$ python3 -q
>>> import numpy as np
>>> np.set_printoptions(precision=2, suppress=True, linewidth=160)
>>> def rd(a):
...     return np.round(a, 2) + 0
... 
>>> arr = np.load("dump.npy")
>>> arr
array([[  4.38,  -1.64,  -2.38,   1.08],
       [ -9.23,   5.59,  13.29,  -5.12],
       [  7.9 ,  -4.38, -10.61,   4.08],
       [  9.25,  -4.7 , -11.67,   4.79],
       [  0.79,  -0.62,  -3.96,   1.83],
       [  3.3 ,  -1.63,  -2.81,   0.96],
       [ 12.38,  -7.57, -20.42,   7.74],
       [  5.66,  -1.4 ,  -1.32,   1.03],
       [  1.84,   0.26,   4.46,  -1.76],
       [ -2.29,   3.08,  11.72,  -4.33],
       [ -8.72,   4.98,  12.87,  -5.21],
       [ -3.14,   0.97,   3.84,  -1.85],
       [  3.69,  -3.37,  -7.69,   2.4 ],
       [ -3.71,   3.41,   8.05,  -2.59],
       [  0.1 ,   0.77,   5.13,  -2.01],
       [  1.27,   0.11,   0.39,   0.32],
       [ -9.36,   4.39,  11.14,  -4.6 ],
       [ -2.84,   1.14,   2.6 ,  -0.99],
       [ -9.23,   4.05,  11.29,  -4.95],
       [ -0.58,  -0.11,   0.25,  -0.24],
       [ -2.02,  -0.2 ,  -1.26,   0.18],
       [  7.74,  -4.62, -13.01,   5.06],
       [ -6.1 ,   3.27,   8.9 ,  -3.55],
       [ -5.97,   2.43,   3.55,  -1.26],
       [ -0.5 ,   0.18,  -0.33,   0.06],
       [ -9.04,   5.16,  12.36,  -4.77],
       [ -0.39,  -0.03,  -1.64,   0.78],
       [ -4.44,   1.01,   2.52,  -1.63],
       [ -0.94,  -0.22,  -2.76,   1.02],
       [ -7.17,   3.38,   6.9 ,  -2.79],
       [ -6.06,   3.33,  10.32,  -4.26],
       [  3.05,  -2.24,  -5.88,   2.3 ],
       [ -0.54,  -1.32,  -2.83,   0.45],
       [  3.41,  -0.96,  -0.84,   0.63],
       [ -0.74,   0.9 ,   2.44,  -0.91],
       [ -2.18,   1.97,   5.92,  -1.96]])
>>> proj = arr @ np.linalg.solve(arr.T @ arr, arr.T)
>>> rd(np.diag(proj))
array([0.05, 0.2 , 0.07, 0.09, 0.1 , 0.05, 0.24, 0.15, 0.18, 0.21, 0.16, 0.11, 0.16, 0.14, 0.11, 0.11, 0.11, 0.08, 0.16, 0.03, 0.09, 0.09, 0.05, 0.2 , 0.04,
       0.1 , 0.04, 0.13, 0.06, 0.07, 0.09, 0.11, 0.16, 0.08, 0.05, 0.11])
>>> rd(np.linalg.eigvalsh(proj))
array([0., 0., 0., 0., 0., 0., 0., 0., 0., 0., 0., 0., 0., 0., 0., 0., 0., 0., 0., 0., 0., 0., 0., 0., 0., 0., 0., 0., 0., 0., 0., 0., 1., 1., 1., 1.])
>>> rd(np.trace(proj))
np.float64(4.0)
>>> idx = arr[:, 2] > np.median(arr[:, 2])
>>> f = arr[idx].mean(axis=0) - arr[~idx].mean(axis=0)
>>> rd(f)
array([-8.12,  4.71, 12.56, -4.94])
>>> np.argsort(-np.abs(f).round(6), kind="stable")
array([2, 0, 3, 1])
>>> (((arr - arr.mean(axis=0)) @ f > 0) == idx).mean()
np.float64(1.0)
>>> rng = np.random.default_rng(346)
>>> Y = arr + rng.integers(-2, 3, (36, 3)) @ rng.integers(-2, 3, (3, 4))
>>> rd(Y)
array([[  4.38,  -2.64,  -2.38,   1.08],
       [-10.23,   8.59,  13.29,  -4.12],
       [  2.9 ,  -4.38, -10.61,   0.08],
       [  8.25,  -6.7 , -11.67,  -0.21],
       [  3.79,  -1.62,  -3.96,   1.83],
       [  2.3 ,   0.37,  -2.81,   4.96],
       [ 10.38,  -7.57, -20.42,   3.74],
       [  4.66,  -2.4 ,  -1.32,  -0.97],
       [ -1.16,   3.26,   4.46,  -1.76],
       [  2.71,   3.08,  11.72,  -0.33],
       [ -6.72,   4.98,  12.87,  -1.21],
       [  0.86,   2.97,   3.84,   6.15],
       [  2.69,  -5.37,  -7.69,  -2.6 ],
       [ -4.71,   3.41,   8.05,  -4.59],
       [  1.1 ,  -0.23,   5.13,  -0.01],
       [  1.27,  -2.89,   0.39,  -5.68],
       [ -7.36,   4.39,  11.14,  -0.6 ],
       [ -4.84,  -1.86,   2.6 ,  -7.99],
       [-10.23,   7.05,  11.29,  -3.95],
       [  0.42,   0.89,   0.25,   4.76],
       [ -4.02,   3.8 ,  -1.26,   2.18],
       [  7.74,  -8.62, -13.01,  -0.94],
       [ -6.1 ,   3.27,   8.9 ,  -6.55],
       [ -6.97,   3.43,   3.55,  -0.26],
       [  1.5 ,  -2.82,  -0.33,  -1.94],
       [ -8.04,   4.16,  12.36,  -2.77],
       [  0.61,   0.97,  -1.64,   5.78],
       [ -1.44,   3.01,   2.52,   4.37],
       [ -0.94,   0.78,  -2.76,   4.02],
       [ -8.17,   7.38,   6.9 ,   1.21],
       [ -2.06,   2.33,  10.32,  -2.26],
       [ -1.95,  -2.24,  -5.88,  -1.7 ],
       [ -1.54,  -4.32,  -2.83,  -4.55],
       [  2.41,  -1.96,  -0.84,  -1.37],
       [  0.26,  -0.1 ,   2.44,   1.09],
       [ -2.18,   0.97,   5.92,  -1.96]])
>>> rd(Y - arr)
array([[ 0., -1.,  0.,  0.],
       [-1.,  3.,  0.,  1.],
       [-5.,  0.,  0., -4.],
       [-1., -2.,  0., -5.],
       [ 3., -1.,  0.,  0.],
       [-1.,  2.,  0.,  4.],
       [-2.,  0.,  0., -4.],
       [-1., -1.,  0., -2.],
       [-3.,  3.,  0.,  0.],
       [ 5.,  0.,  0.,  4.],
       [ 2.,  0.,  0.,  4.],
       [ 4.,  2.,  0.,  8.],
       [-1., -2.,  0., -5.],
       [-1.,  0.,  0., -2.],
       [ 1., -1.,  0.,  2.],
       [ 0., -3.,  0., -6.],
       [ 2.,  0.,  0.,  4.],
       [-2., -3.,  0., -7.],
       [-1.,  3.,  0.,  1.],
       [ 1.,  1.,  0.,  5.],
       [-2.,  4.,  0.,  2.],
       [ 0., -4.,  0., -6.],
       [ 0.,  0.,  0., -3.],
       [-1.,  1.,  0.,  1.],
       [ 2., -3.,  0., -2.],
       [ 1., -1.,  0.,  2.],
       [ 1.,  1.,  0.,  5.],
       [ 3.,  2.,  0.,  6.],
       [ 0.,  1.,  0.,  3.],
       [-1.,  4.,  0.,  4.],
       [ 4., -1.,  0.,  2.],
       [-5.,  0.,  0., -4.],
       [-1., -3.,  0., -5.],
       [-1., -1.,  0., -2.],
       [ 1., -1.,  0.,  2.],
       [ 0., -1.,  0.,  0.]])
